$ python3 -q
>>> import numpy as np
>>> from numpy import linalg as LA
>>> np.set_printoptions(suppress=True, linewidth=140)
>>> J = np.array([[8.0, 9.0, 0.0, 9.0, 9.0, 9.0, 0.0, 3.0],
...     [9.0, 8.0, 0.0, 9.0, 9.0, 9.0, 0.0, 3.0],
...     [0.0, 0.0, -1.0, 0.0, 0.0, 0.0, 0.0, 0.0],
...     [9.0, 9.0, 0.0, 8.0, 9.0, 9.0, 0.0, 3.0],
...     [9.0, 9.0, 0.0, 9.0, 8.0, 9.0, 0.0, 3.0],
...     [9.0, 9.0, 0.0, 9.0, 9.0, 8.0, 0.0, 3.0],
...     [0.0, 0.0, 0.0, 0.0, 0.0, 0.0, -1.0, 0.0],
...     [3.0, 3.0, 0.0, 3.0, 3.0, 3.0, 0.0, 0.0]])
>>> print(np.round(LA.eigvalsh(J).min(), 2))
-1.0
>>> np.all(LA.eigvalsh(J) > 0)
np.False_
>>> arr = np.load("mat.npy")
>>> arr
array([[2, 1, 3, 3, 3, 1, 0, 2, 3, 3, 3, 3, 2, 0, 3],
       [0, 0, 3, 1, 3, 1, 0, 0, 1, 3, 0, 0, 1, 1, 3],
       [0, 0, 0, 1, 2, 1, 2, 2, 1, 3, 1, 3, 2, 1, 1],
       [0, 0, 0, 2, 3, 1, 1, 0, 2, 0, 1, 2, 0, 1, 1],
       [0, 0, 0, 0, 3, 0, 0, 2, 3, 1, 2, 2, 0, 3, 1],
       [0, 0, 0, 0, 0, 2, 1, 3, 3, 1, 1, 2, 0, 2, 3],
       [0, 0, 0, 0, 0, 0, 1, 3, 0, 2, 0, 0, 2, 2, 2],
       [0, 0, 0, 0, 0, 0, 0, 1, 1, 1, 2, 1, 2, 1, 1],
       [0, 0, 0, 0, 0, 0, 0, 0, 1, 2, 3, 2, 3, 1, 1],
       [0, 0, 0, 0, 0, 0, 0, 0, 0, 0, 0, 2, 3, 0, 3],
       [0, 0, 0, 0, 0, 0, 0, 0, 0, 0, 3, 3, 1, 1, 2],
       [0, 0, 0, 0, 0, 0, 0, 0, 0, 0, 0, 0, 1, 1, 2],
       [0, 0, 0, 0, 0, 0, 0, 0, 0, 0, 0, 0, 0, 2, 3],
       [0, 0, 0, 0, 0, 0, 0, 0, 0, 0, 0, 0, 0, 3, 1],
       [0, 0, 0, 0, 0, 0, 0, 0, 0, 0, 0, 0, 0, 0, 1]])
>>> print(np.abs(np.diag(LA.qr(arr)[1])) > 1e-9)
[ True False False  True  True  True  True  True  True False  True False False  True  True]
>>> LA.lstsq(arr[:-1].T, arr[-1])[2]
np.int32(14)
>>> W0 = np.loadtxt("m.csv", delimiter=",")
>>> print(W0.round(2) + 0)
[[-24.97   6.52  -7.11  -8.67  10.12 -10.74   5.16  -2.05   9.73   6.55  -4.11  14.65]
 [  0.72  -3.23 -16.74 -29.15   6.31  -2.05  30.19 -25.55  31.81  30.12 -26.   -12.12]
 [  0.56  -8.76 -26.23 -13.63  -7.66  19.07  27.23 -33.56  21.85  14.29  -9.37 -13.7 ]
 [-27.28   4.55   1.93  -3.34  11.85 -15.58  -3.69   1.03   9.25  -0.56 -12.03  20.73]
 [  4.94   3.81  -2.18 -26.65  10.51  11.17  21.7    1.65  12.62  32.1  -13.23  -9.62]
 [ -9.32  -6.34 -15.73  -5.97  -3.1    9.12  13.79 -23.41  16.65   4.32 -11.    -0.74]
 [ -5.57   2.83  19.36   0.85   8.35  18.32  -9.09  22.64 -10.26   2.09  -5.69  10.67]
 [ -0.28  -0.81   7.86  -3.08   2.89  24.09   1.43   8.96  -3.66   6.49  -5.31   1.5 ]
 [-10.2    7.38   5.08 -12.18  11.84   5.45   4.74  13.32   0.78  14.92  -4.     7.11]
 [-11.89   1.58  -6.33 -16.48   9.24  -5.84  13.19  -9.05  17.96  15.9  -16.6    3.57]
 [-16.55   5.48 -12.47 -10.16   5.02   4.73  11.78  -3.43   5.99  10.9    4.01   5.62]
 [-29.49   5.01  -3.96   0.83   7.65  -9.    -3.27  -0.27   4.5   -4.47  -1.47  20.72]
 [-22.37   8.47  17.35   2.76  13.72  -0.79 -14.39  24.75  -9.15  -3.08  -2.35  23.52]
 [ -5.7   -3.03 -10.31  -6.2   -1.62  17.18  11.92 -11.35   7.92   7.21  -4.14  -1.61]
 [ -9.22   1.14  -5.53  -7.51   3.2   11.76   8.7   -2.63   5.04   8.77  -2.89   2.85]
 [ -4.11   1.09   3.99  -8.85   6.26  13.31   5.56   5.02   3.15  11.28  -8.82   2.31]
 [ -2.51  -0.44   3.41  -4.91   2.87  20.45   4.28   4.75  -0.43   7.71  -5.02   1.31]
 [-10.97   5.53  10.22 -11.1   13.68  -0.36   0.95  12.69   3.93  12.44 -12.74   9.91]
 [-25.86   2.32  -2.05   0.45   6.99  -7.95  -2.97  -2.91   7.12  -4.19  -7.36  18.54]
 [ -1.68   4.59  -5.49 -13.8    4.21  21.56  14.48   5.19   0.08  18.88   4.21  -4.02]
 [  9.28  -5.96   1.41 -12.88   1.28  23.51  13.59  -5.96  10.05  16.6  -17.99  -9.83]
 [-23.85  10.78  19.72   2.41  15.85  -2.15 -16.07  29.92 -11.65  -2.34  -0.4   25.55]
 [-30.41   6.75   1.76   4.81   8.48  -5.63  -9.05   8.58  -2.72  -7.81   2.74  24.15]
 [ -5.34   0.78   0.95 -11.27   6.76   8.75   8.25   0.45   7.67  12.97 -11.51   1.81]
 [-21.43  -6.19 -25.31  -8.04  -1.33 -10.7   16.59 -36.93  28.75   2.2  -16.42   4.97]
 [ 10.42  -4.1    3.02 -14.8    2.88  24.51  14.06  -1.6    8.1   19.54 -16.27 -10.38]
 [ 11.34  -9.31  -4.21 -17.79   0.42  18.41  20.21 -18.    20.54  20.4  -26.77 -14.23]
 [  1.16  -5.47   1.63 -10.39   3.26  12.57   9.51  -7.97  12.9   11.54 -21.05  -2.92]
 [-25.69  11.05  -3.97   2.64   5.66  10.03  -3.09  15.59 -12.58  -1.62  20.66  17.77]
 [ 13.21 -10.32  -7.   -17.59  -1.84  22.5   22.32 -20.56  20.4   20.61 -24.76 -16.79]
 [ -0.48   4.85   3.49 -12.63   7.17  20.36   9.04  12.42  -2.31  17.88  -0.51  -1.34]
 [ -6.02  -1.22 -13.11 -17.75   4.21   3.38  19.71 -16.29  19.39  18.3  -13.94  -3.91]
 [ 11.7    5.07  13.71 -26.92  15.32  15.44  14.8   17.38   5.89  34.54 -18.43  -8.89]
 [  8.8    4.91  16.21 -21.25  14.29  16.81   9.34  20.24   1.58  28.21 -15.68  -4.87]
 [-43.78   8.18 -10.26  13.68   3.35  -7.64 -11.22   2.09  -6.21 -19.24  17.64  31.26]
 [-10.7    6.43  -7.12 -14.5    7.73   7.22  12.9    2.48   5.11  17.07   0.88   2.46]
 [ -8.03   3.54  -4.54  -9.55   4.62  13.88   9.6    2.44   2.14  12.15   0.68   1.99]
 [  6.97  -3.72 -21.63 -26.98   0.22  15.43  33.84 -24.57  24.23  30.67 -13.64 -18.78]
 [-19.8    7.45   1.45  -5.26  10.02   0.28   0.     9.95  -0.26   5.45   0.4   14.25]
 [-10.65  -0.14   6.79   2.89   3.17  15.29  -4.53   7.34  -3.77  -2.32  -3.83  10.13]
 [-36.96   7.82  -4.1    3.09   9.58 -15.36  -6.84   2.58   2.66  -7.9    2.16  26.89]
 [ 12.75   5.41   3.96 -15.53   3.77  41.5   14.57  19.73 -10.99  25.72   9.   -12.15]
 [  6.56  -1.29   0.8  -21.63   7.74  12.37  17.8   -3.33  14.7   25.6  -20.5   -9.04]
 [-32.47   8.04  -4.5   -2.78  11.05 -15.26  -1.97   1.88   5.89  -0.9   -1.13  22.4 ]
 [-11.28  -9.83 -28.52  -9.99  -6.15   2.08  22.79 -41.76  29.22   6.19 -16.13  -4.61]
 [-18.88  10.84  -3.92 -14.11  12.75  -3.05   8.19   9.12   3.48  15.59   2.24  10.25]
 [ -5.14   1.82   1.2  -13.02   7.93   7.84   9.11   1.83   7.8   15.08 -11.4    1.52]
 [-15.57  -6.64 -20.88  -0.56  -6.13   8.37  11.84 -27.44  15.28  -2.62  -5.18   2.93]]
>>> Ac = W0 - W0.mean(axis=0)
>>> Uu, sigma, Vt = LA.svd(Ac, full_matrices=False)
>>> np.round(sigma ** 2 / (sigma ** 2).sum(), 2) + 0
array([0.57, 0.29, 0.09, 0.05, 0.  , 0.  , 0.  , 0.  , 0.  , 0.  , 0.  , 0.  ])
>>> np.searchsorted(np.cumsum(sigma ** 2) / (sigma ** 2).sum(), 0.9) + 1
np.int64(3)
>>> print(np.round(Vt[0] * np.sign(Vt[0, np.abs(Vt[0]).argmax()]), 2))
[-0.39  0.15  0.17  0.26  0.1  -0.22 -0.37  0.35 -0.28 -0.31  0.25  0.41]
